>>> import numpy as np
>>> np.set_printoptions(precision=1, suppress=True, linewidth=140)
>>> arr = np.load("arr.npy")
>>> print(arr)
[[ 9.1  3.1 -6.  -5.9]
 [ 9.   2.9 -6.  -6.1]
 [ 9.1  3.  -6.3 -6. ]
 [ 9.1  3.2 -6.1 -6. ]
 [ 9.2  3.  -6.  -5.9]
 [ 8.8  3.3 -6.  -6. ]
 [ 8.9  2.9 -5.7 -6. ]
 [ 8.9  3.1 -6.1 -6.1]
 [ 9.1  3.2 -6.  -6. ]
 [ 0.   8.9  0.   0.8]
 [-0.1  8.9  0.1  1. ]
 [ 0.   8.9 -0.1  0.7]
 [-0.1  9.   0.   0.8]
 [ 0.1  8.9 -0.1  1. ]
 [-0.1  8.9 -0.2  1. ]
 [ 0.1  9.1 -0.2  1. ]
 [ 0.1  9.2 -0.1  0.9]
 [ 0.   9.1  0.   0.8]
 [ 7.   9.1 -1.1 -5. ]
 [ 7.   8.9 -1.  -5. ]
 [ 6.9  8.8 -1.1 -5. ]
 [ 7.1  9.  -1.2 -5. ]
 [ 7.1  9.  -1.1 -5. ]
 [ 6.9  8.9 -1.  -5.1]
 [ 7.   9.1 -0.9 -4.9]
 [ 6.9  8.9 -1.  -5.1]
 [ 7.1  8.9 -1.  -5. ]]
>>> P = arr @ np.linalg.solve(arr.T @ arr, arr.T)
>>> print(np.allclose(P @ P, P))
True
>>> Xs = (arr - arr.mean(axis=0)) / arr.std(axis=0)
>>> print(Xs.std(axis=0))
[1. 1. 1. 1.]
>>> print(np.argwhere(np.abs(Xs) > 2))
[]
>>> c = np.linalg.lstsq(np.delete(Xs, 2, axis=1), Xs[:, 2])[0]
>>> print(np.abs(c).argmax())
1
>>> print(round(float(1 - np.var(Xs[:, 2] - np.delete(Xs, 2, axis=1) @ c)), 1))
1.0
>>> Uu, s, Vh = np.linalg.svd(arr)
>>> print(np.argmax(s[:-1] / (s[1:] + 1e-6)) + 1)
3
>>> print(s)
[52.7 27.8  7.5  0.5]
>>> other = Uu[:, :3] @ np.diag(s[:3]) @ Vh[:3]
>>> print(np.linalg.matrix_rank(other))
3
>>> print(np.linalg.matrix_rank(arr, rtol=0.05))
3
>>> print(np.round(np.linalg.norm(arr - other, 2), 1), round(s[3], 1))
0.5 0.5
>>> print(np.round(np.linalg.norm(arr - other) / np.linalg.norm(arr), 1))
0.0
>>> print(other.round(1) + 0)
[[ 9.   3.1 -6.  -6. ]
 [ 9.   2.9 -6.  -6. ]
 [ 9.1  3.  -6.3 -6. ]
 [ 9.1  3.2 -6.1 -6. ]
 [ 9.1  3.  -6.  -6. ]
 [ 8.9  3.3 -6.  -5.9]
 [ 8.9  2.9 -5.7 -6. ]
 [ 9.   3.1 -6.1 -6. ]
 [ 9.1  3.2 -6.  -6. ]
 [ 0.   8.9  0.   0.8]
 [-0.1  8.9  0.1  1. ]
 [ 0.1  8.9 -0.1  0.8]
 [ 0.   9.   0.   0.9]
 [ 0.   8.9 -0.1  0.9]
 [-0.1  8.9 -0.2  1. ]
 [ 0.   9.1 -0.2  0.9]
 [ 0.1  9.2 -0.1  0.9]
 [ 0.   9.1  0.   0.8]
 [ 7.   9.1 -1.1 -5. ]
 [ 7.   8.9 -1.  -5. ]
 [ 6.9  8.8 -1.1 -5. ]
 [ 7.1  9.  -1.2 -5. ]
 [ 7.1  9.  -1.1 -5. ]
 [ 7.   8.9 -1.  -5. ]
 [ 6.9  9.1 -0.9 -5. ]
 [ 7.   8.9 -1.  -5. ]
 [ 7.   8.9 -1.  -5.1]]
>>> E = np.load("mat.npy")
>>> print(E)
[[ 2  2  1  0  0  1]
 [ 2  0  1  0  0  1]
 [ 0  1  1  0  0  2]
 [ 1  2  1  0  0  1]
 [ 2  0  2 -1  1  0]
 [ 0  2  1 -2  2  2]
 [ 0  1  2 -1  1  0]
 [ 1  1  1 -2  2  1]
 [ 1  1  2 -1  1  0]
 [ 1  1  0  0  0  2]
 [ 1  1  0 -1  1  1]]
>>> r = np.linalg.matrix_rank(E)
>>> print(r)
5
>>> null = np.linalg.svd(E)[2][r:].T
>>> print([int(np.linalg.matrix_rank(np.delete(E, i, axis=0))) for i in range(11)])
[5, 5, 5, 5, 5, 5, 5, 5, 5, 5, 5]
>>> print([int(np.linalg.matrix_rank(E[:, :j + 1])) for j in range(6)])
[1, 2, 3, 4, 4, 5]
>>> print(np.round(null @ null.T, 1) + 0)
[[0.  0.  0.  0.  0.  0. ]
 [0.  0.  0.  0.  0.  0. ]
 [0.  0.  0.  0.  0.  0. ]
 [0.  0.  0.  0.5 0.5 0. ]
 [0.  0.  0.  0.5 0.5 0. ]
 [0.  0.  0.  0.  0.  0. ]]
>>> print(np.linalg.matrix_rank(E.T @ E), np.linalg.matrix_rank(E @ E.T))
5 5
>>> print([int(np.linalg.matrix_rank(E[:i])) for i in range(1, len(E) + 1)])
[1, 2, 3, 4, 5, 5, 5, 5, 5, 5, 5]
